$ python3 -q
>>> import numpy as np
>>> np.set_printoptions(suppress=True, linewidth=160)
>>> X = np.load("arr.npy")
>>> X
array([[-3, -3, -2,  0, -3,  0,  3, -3,  1],
       [ 1, -3, -3, -2,  0, -3,  0,  3, -3],
       [-3,  1, -3, -3, -2,  0, -3,  0,  3],
       [ 3, -3,  1, -3, -3, -2,  0, -3,  0],
       [ 0,  3, -3,  1, -3, -3, -2,  0, -3],
       [-3,  0,  3, -3,  1, -3, -3, -2,  0],
       [ 0, -3,  0,  3, -3,  1, -3, -3, -2],
       [-2,  0, -3,  0,  3, -3,  1, -3, -3],
       [-3, -2,  0, -3,  0,  3, -3,  1, -3]])
>>> rng = np.random.default_rng(4061)
>>> idx = rng.permutation(9)
>>> idx
array([3, 5, 8, 0, 7, 2, 1, 4, 6])
>>> M2 = X[idx][:, idx]
>>> np.round(np.sort(np.abs(np.linalg.eigvals(M2))), 2)
array([ 2.62,  2.62,  6.62,  6.62,  7.17,  7.17,  8.54,  8.54, 10.  ])
>>> M2
array([[-3, -2,  0,  3, -3,  1, -3, -3,  0],
       [-3, -3,  0, -3, -2,  3,  0,  1, -3],
       [-3,  3, -3, -3,  1,  0, -2,  0, -3],
       [ 0,  0,  1, -3, -3, -2, -3, -3,  3],
       [ 0, -3, -3, -2, -3, -3,  0,  3,  1],
       [-3,  0,  3, -3,  0, -3,  1, -2, -3],
       [-2, -3, -3,  1,  3, -3, -3,  0,  0],
       [ 1, -3, -3,  0,  0, -3,  3, -3, -2],
       [ 3,  1, -2,  0, -3,  0, -3, -3, -3]])
>>> np.allclose(M2, X)
False
>>> np.diag(M2)
array([-3, -3, -3, -3, -3, -3, -3, -3, -3])
>>> X @ (-1.0) ** np.arange(9)
array([  2.,   0.,  -6.,  12., -12.,   6.,  -6.,   2.,  -8.])
>>> np.allclose(X @ X.T, X.T @ X)
True
>>> np.round(np.fft.fft(X[0]), 2)
array([-10.  +0.j  ,  -4.08+5.21j,  -2.45-0.93j,   5.  +6.93j,  -6.97+1.65j,  -6.97-1.65j,   5.  -6.93j,  -2.45+0.93j,  -4.08-5.21j])
>>> f = np.array([3, 2, 0, 0, 0, 1, 2, 1, 2, 2])
>>> v = np.array([9, 3, 2, 2, 5, 1, 0, 0, 8, 1])
>>> m1 = np.outer(f, v)
>>> m1
array([[27,  9,  6,  6, 15,  3,  0,  0, 24,  3],
       [18,  6,  4,  4, 10,  2,  0,  0, 16,  2],
       [ 0,  0,  0,  0,  0,  0,  0,  0,  0,  0],
       [ 0,  0,  0,  0,  0,  0,  0,  0,  0,  0],
       [ 0,  0,  0,  0,  0,  0,  0,  0,  0,  0],
       [ 9,  3,  2,  2,  5,  1,  0,  0,  8,  1],
       [18,  6,  4,  4, 10,  2,  0,  0, 16,  2],
       [ 9,  3,  2,  2,  5,  1,  0,  0,  8,  1],
       [18,  6,  4,  4, 10,  2,  0,  0, 16,  2],
       [18,  6,  4,  4, 10,  2,  0,  0, 16,  2]])
>>> np.linalg.cond(m1) > 100
np.True_
>>> [round(float(x), 2) for x in np.linalg.svd(m1, compute_uv=False)[:3]]
[71.44, 0.0, 0.0]
>>> Uu, s, vt = np.linalg.svd(m1)
>>> vecs = vt[:(s > 1e-8).sum()]
>>> vec = m1[9] + -1 * m1[4] + rng.integers(2) * np.eye(10)[8]
>>> vec
array([18.,  6.,  4.,  4., 10.,  2.,  0.,  0., 16.,  2.])
>>> round(float(np.linalg.norm(vec - vecs.T @ vecs @ vec)), 2)
0.0
>>> np.round(np.diag(vecs.T @ vecs), 2)
array([0.43, 0.05, 0.02, 0.02, 0.13, 0.01, 0.  , 0.  , 0.34, 0.01])
>>> rank = np.linalg.matrix_rank(m1)
>>> rank
np.int64(1)
>>> ns = np.linalg.svd(m1)[2][rank:].T
>>> [int(np.linalg.matrix_rank(m1[:i])) for i in range(1, len(m1) + 1)]
[1, 1, 1, 1, 1, 1, 1, 1, 1, 1]
>>> np.linalg.matrix_rank(m1.T @ m1), np.linalg.matrix_rank(m1 @ m1.T)
(np.int64(1), np.int64(1))
>>> np.allclose(m1 @ ns, 0)
True
>>> M2 = np.array([[2], [5], [-3], [5], [3], [2], [1], [-1]])
>>> C = np.array([[2, 4, 8, 7, 3]])
>>> W0 = M2 @ C + 0.3 * rng.normal(size=(8, 5))
>>> W0.round(2)
array([[  3.69,   8.56,  15.66,  14.07,   5.9 ],
       [ 10.3 ,  19.68,  40.25,  35.04,  15.34],
       [ -5.73, -12.14, -23.57, -21.23,  -9.38],
       [ 10.38,  20.19,  40.14,  35.01,  14.61],
       [  6.4 ,  12.07,  23.87,  21.15,   8.54],
       [  3.68,   7.72,  15.73,  14.28,   5.88],
       [  1.86,   4.2 ,   8.09,   7.12,   3.07],
       [ -1.48,  -4.1 ,  -8.08,  -6.9 ,  -2.89]])
>>> np.allclose(m1[:-1].T @ np.linalg.lstsq(m1[:-1].T, m1[-1])[0], m1[-1])
True
>>> vec = np.array([0, 1, 2, 1, 0])
>>> rhs = W0 @ vec
>>> np.round(np.linalg.lstsq(W0, rhs)[0], 2) + 0
array([0., 1., 2., 1., 0.])
>>> np.round(np.linalg.pinv(W0) @ W0, 2) + 0
array([[1., 0., 0., 0., 0.],
       [0., 1., 0., 0., 0.],
       [0., 0., 1., 0., 0.],
       [0., 0., 0., 1., 0.],
       [0., 0., 0., 0., 1.]])
>>> rhs = rhs + 0.02 * rng.normal(size=8)
>>> rhs.round(2)
array([ 53.98, 135.22, -80.52, 135.5 ,  80.98,  53.44,  27.51, -27.16])
>>> coef, *_ = np.linalg.lstsq(W0, rhs)
>>> [round(float(np.linalg.norm(np.linalg.solve(W0.T @ W0 + lam * np.eye(5), W0.T @ rhs))), 2) for lam in (0, 1, 10, 100)]
[2.45, 2.28, 2.26, 2.24]
>>> W = np.array([[2, 8, 5], [8, 8, 0], [2, 3, 7], [1, 8, 5], [7, 5, 6]])
>>> coef = np.array([-2, -4, -2])
>>> H = np.maximum(W0 @ W + coef, 0)
>>> np.linalg.matrix_rank(H)
np.int64(3)
>>> C = np.array([[-2, 0], [1, 1], [0, 1]])
>>> (H @ C).round(6).argmax(axis=1)
array([1, 1, 0, 1, 1, 1, 1, 0])
>>> np.round(H @ C, 2)
array([[ -38.08,  514.83],
       [ -84.33, 1312.14],
       [   0.  ,    0.  ],
       [ -81.54, 1307.73],
       [ -44.84,  781.46],
       [ -29.98,  511.09],
       [ -19.17,  259.  ],
       [   0.  ,    0.  ]])
>>> vec = np.array([2, 2, 1, 1, 1])
>>> np.round((W0 * vec).sum(axis=1), 2)
array([ 60.12, 150.59, -89.92, 150.9 ,  90.52,  58.67,  30.4 , -29.03])
>>> np.sign((W0 @ vec).round(6))
array([ 1.,  1., -1.,  1.,  1.,  1.,  1., -1.])
>>> (W0 @ vec).argmax()
np.int64(3)
>>> np.round(W0 @ np.eye(5)[3], 2)
array([ 14.07,  35.04, -21.23,  35.01,  21.15,  14.28,   7.12,  -6.9 ])
>>> np.linalg.matrix_rank(W0, rtol=0.1)
np.int64(1)
>>> np.round(np.linalg.norm(W0, 2) / np.linalg.norm(W0), 2)
np.float64(1.0)
>>> round(np.log10(np.linalg.cond(W0)))
2
>>> [round(float(x), 2) for x in np.linalg.svd(W0, compute_uv=False)[:3]]
[105.37, 1.11, 0.9]
>>> np.round(np.abs(np.linalg.svd(W0)[2][-1]), 2)
array([0.29, 0.55, 0.04, 0.58, 0.53])
>>> np.linalg.cond(W0) > 100
np.True_
>>> A = np.loadtxt("mat.csv", delimiter=",")
>>> A
array([[ 0., -1.,  0.,  0.,  2.,  1.,  1.,  5., -3., -1., -1.],
       [ 1.,  0., -3., -2.,  0., -5., -2., -3.,  0., -5.,  6.],
       [ 0.,  3.,  0., -1., -1., -2., -2.,  5.,  5., -4.,  2.],
       [ 0.,  2.,  1.,  0.,  0.,  5., -1., -2.,  1., -2.,  1.],
       [-2.,  0.,  1.,  0.,  0.,  2., -3., -4.,  1.,  0.,  0.],
       [-1.,  5.,  2., -5., -2.,  0.,  4.,  2., -1.,  4., -1.],
       [-1.,  2.,  2.,  1.,  3., -4.,  0., -1., -2.,  1.,  0.],
       [-5.,  3., -5.,  2.,  4., -2.,  1.,  0., -3.,  0.,  0.],
       [ 3.,  0., -5., -1., -1.,  1.,  2.,  3.,  0.,  0., -3.],
       [ 1.,  5.,  4.,  2.,  0., -4., -1.,  0.,  0.,  0., -3.],
       [ 1., -6., -2., -1.,  0.,  1.,  0.,  0.,  3.,  3.,  0.]])
>>> round(np.linalg.norm(A, 2) / np.linalg.norm(A), 2)
np.float64(0.47)
>>> np.linalg.cond(A) > 100
np.True_
>>> [round(float(x), 2) for x in np.linalg.svd(A, compute_uv=False)[:3]]
[12.84, 12.84, 10.66]
>>> np.argsort(-np.linalg.norm(A, axis=0).round(6), kind="stable")[:3]
array([1, 5, 7])
>>> vec = np.array([2, 1, 2, 5, 2, 3, 3, 0, 5])
>>> rhs = X @ vec
>>> rhs
array([ -5, -41, -24, -22, -34, -31, -10, -25, -38])
>>> np.round(np.linalg.solve(X, 3 * rhs), 2) + 0
array([ 6.,  3.,  6., 15.,  6.,  9.,  9.,  0., 15.])
>>> feats = np.load("layer16.npy")
>>> feats
array([[0, 0, 1, 0, 0, 0, 0],
       [0, 0, 0, 0, 0, 0, 1],
       [0, 0, 0, 1, 0, 0, 0],
       [0, 0, 0, 0, 1, 0, 0],
       [1, 0, 0, 0, 0, 0, 0],
       [0, 1, 0, 0, 0, 0, 0],
       [0, 0, 0, 0, 0, 1, 0]])
>>> (np.linalg.matrix_power((feats != 0) + (feats.T != 0) + np.eye(7), 7) > 0).astype(int)
array([[1, 0, 1, 1, 1, 0, 0],
       [0, 1, 0, 0, 0, 1, 1],
       [1, 0, 1, 1, 1, 0, 0],
       [1, 0, 1, 1, 1, 0, 0],
       [1, 0, 1, 1, 1, 0, 0],
       [0, 1, 0, 0, 0, 1, 1],
       [0, 1, 0, 0, 0, 1, 1]])
>>> np.flatnonzero(np.linalg.matrix_power((feats != 0) + (feats.T != 0) + np.eye(7), 7)[5])
array([1, 5, 6])
>>> idx = rng.permutation(7)
>>> idx
array([0, 6, 2, 4, 5, 1, 3])
>>> M2 = feats[idx][:, idx]
>>> np.diag(M2)
array([0, 0, 0, 0, 0, 0, 0])
>>> np.allclose(M2, feats)
False
>>> Q, vecs = np.linalg.qr(feats[:, :1])[0], np.linalg.qr(feats[:, 1:])[0]
>>> s = np.linalg.svd(Q.T @ vecs, compute_uv=False)
>>> (s > 0.9).sum()
np.int64(0)
>>> np.linalg.matrix_power(feats, 100)
array([[1, 0, 0, 0, 0, 0, 0],
       [0, 0, 0, 0, 0, 0, 1],
       [0, 0, 1, 0, 0, 0, 0],
       [0, 0, 0, 1, 0, 0, 0],
       [0, 0, 0, 0, 1, 0, 0],
       [0, 1, 0, 0, 0, 0, 0],
       [0, 0, 0, 0, 0, 1, 0]])
>>> feats.sum(axis=1)
array([1, 1, 1, 1, 1, 1, 1])
>>> pr = np.eye(7)[2]
>>> for _ in range(7):
...     pr = pr @ feats
...     print(pr.round(2))
... 
[0. 0. 0. 1. 0. 0. 0.]
[0. 0. 0. 0. 1. 0. 0.]
[1. 0. 0. 0. 0. 0. 0.]
[0. 0. 1. 0. 0. 0. 0.]
[0. 0. 0. 1. 0. 0. 0.]
[0. 0. 0. 0. 1. 0. 0.]
[1. 0. 0. 0. 0. 0. 0.]
>>> np.linalg.matrix_power(feats, 2)
array([[0, 0, 0, 1, 0, 0, 0],
       [0, 0, 0, 0, 0, 1, 0],
       [0, 0, 0, 0, 1, 0, 0],
       [1, 0, 0, 0, 0, 0, 0],
       [0, 0, 1, 0, 0, 0, 0],
       [0, 0, 0, 0, 0, 0, 1],
       [0, 1, 0, 0, 0, 0, 0]])
>>> np.allclose(feats @ feats.T, feats.T @ feats)
True
>>> (feats - feats.T) / 2
array([[ 0. ,  0. ,  0.5,  0. , -0.5,  0. ,  0. ],
       [ 0. ,  0. ,  0. ,  0. ,  0. , -0.5,  0.5],
       [-0.5,  0. ,  0. ,  0.5,  0. ,  0. ,  0. ],
       [ 0. ,  0. , -0.5,  0. ,  0.5,  0. ,  0. ],
       [ 0.5,  0. ,  0. , -0.5,  0. ,  0. ,  0. ],
       [ 0. ,  0.5,  0. ,  0. ,  0. ,  0. , -0.5],
       [ 0. , -0.5,  0. ,  0. ,  0. ,  0.5,  0. ]])
>>> round(np.linalg.det(feats), 2)
np.float64(-1.0)
>>> feats @ feats
array([[0, 0, 0, 1, 0, 0, 0],
       [0, 0, 0, 0, 0, 1, 0],
       [0, 0, 0, 0, 1, 0, 0],
       [1, 0, 0, 0, 0, 0, 0],
       [0, 0, 1, 0, 0, 0, 0],
       [0, 0, 0, 0, 0, 0, 1],
       [0, 1, 0, 0, 0, 0, 0]])
>>> (feats + feats.T) / 2
array([[0. , 0. , 0.5, 0. , 0.5, 0. , 0. ],
       [0. , 0. , 0. , 0. , 0. , 0.5, 0.5],
       [0.5, 0. , 0. , 0.5, 0. , 0. , 0. ],
       [0. , 0. , 0.5, 0. , 0.5, 0. , 0. ],
       [0.5, 0. , 0. , 0.5, 0. , 0. , 0. ],
       [0. , 0.5, 0. , 0. , 0. , 0. , 0.5],
       [0. , 0.5, 0. , 0. , 0. , 0.5, 0. ]])
>>> np.round(np.sort(np.abs(np.linalg.eigvals(feats))), 2)
array([1., 1., 1., 1., 1., 1., 1.])
